% python3 -q
>>> import numpy as np
>>> import numpy.linalg as la
>>> np.set_printoptions(precision=2, suppress=True, linewidth=140)
>>> mat = np.loadtxt("dump.csv", delimiter=",")
>>> mat
array([[-8., -2., -5.],
       [-5., -5., -8.],
       [ 9., -9., -1.],
       [-8., -2., -5.]])
>>> rng = np.random.default_rng(92774)
>>> lab = rng.permutation(3)
>>> out = mat[:, lab] * rng.choice([-1, 1], 3)
>>> out
array([[-5., -8., -2.],
       [-8., -5., -5.],
       [-1.,  9., -9.],
       [-5., -8., -2.]])
>>> U, _, Vh = la.svd(mat.T @ out)
>>> np.round(U @ Vh, 2) + 0
array([[0., 1., 0.],
       [0., 0., 1.],
       [1., 0., 0.]])
>>> np.round(la.lstsq(mat, out)[0], 2) + 0
array([[0., 1., 0.],
       [0., 0., 1.],
       [1., 0., 0.]])
>>> vec = np.array([2, 1, 1])
>>> y = mat @ vec
>>> la.lstsq(mat, y)[0]
array([2., 1., 1.])
>>> y
array([-23., -23.,   8., -23.])
>>> la.solve(mat.T @ mat, mat.T @ y)
array([2., 1., 1.])
>>> y = y + 0.02 * rng.normal(size=4)
>>> y
array([-22.99, -23.02,   8.  , -22.98])
>>> coef, *_ = la.lstsq(mat, y)
>>> np.round(mat.T @ (y - mat @ coef), 2) + 0
array([0., 0., 0.])
>>> [round(float(la.norm(la.solve(mat.T @ mat + lam * np.eye(3), mat.T @ y))), 2) for lam in (0, 1, 10, 100)]
[2.44, 2.4, 2.29, 1.76]
>>> O = mat.astype(float).copy()
>>> for j in range(3):
...     O[:, j] -= O[:, :j] @ (O[:, :j].T @ O[:, j])
...     O[:, j] /= la.norm(O[:, j])
... 
>>> np.round(O.T @ mat, 2) + 0
array([[15.3 , -1.57,  7.26],
       [ 0.  , 10.56,  7.61],
       [ 0.  ,  0.  ,  2.1 ]])
>>> np.round(O.T @ O, 2) + 0
array([[1., 0., 0.],
       [0., 1., 0.],
       [0., 0., 1.]])
>>> O
array([[-0.52, -0.27,  0.39],
       [-0.33, -0.52, -0.79],
       [ 0.59, -0.76,  0.26],
       [-0.52, -0.27,  0.39]])
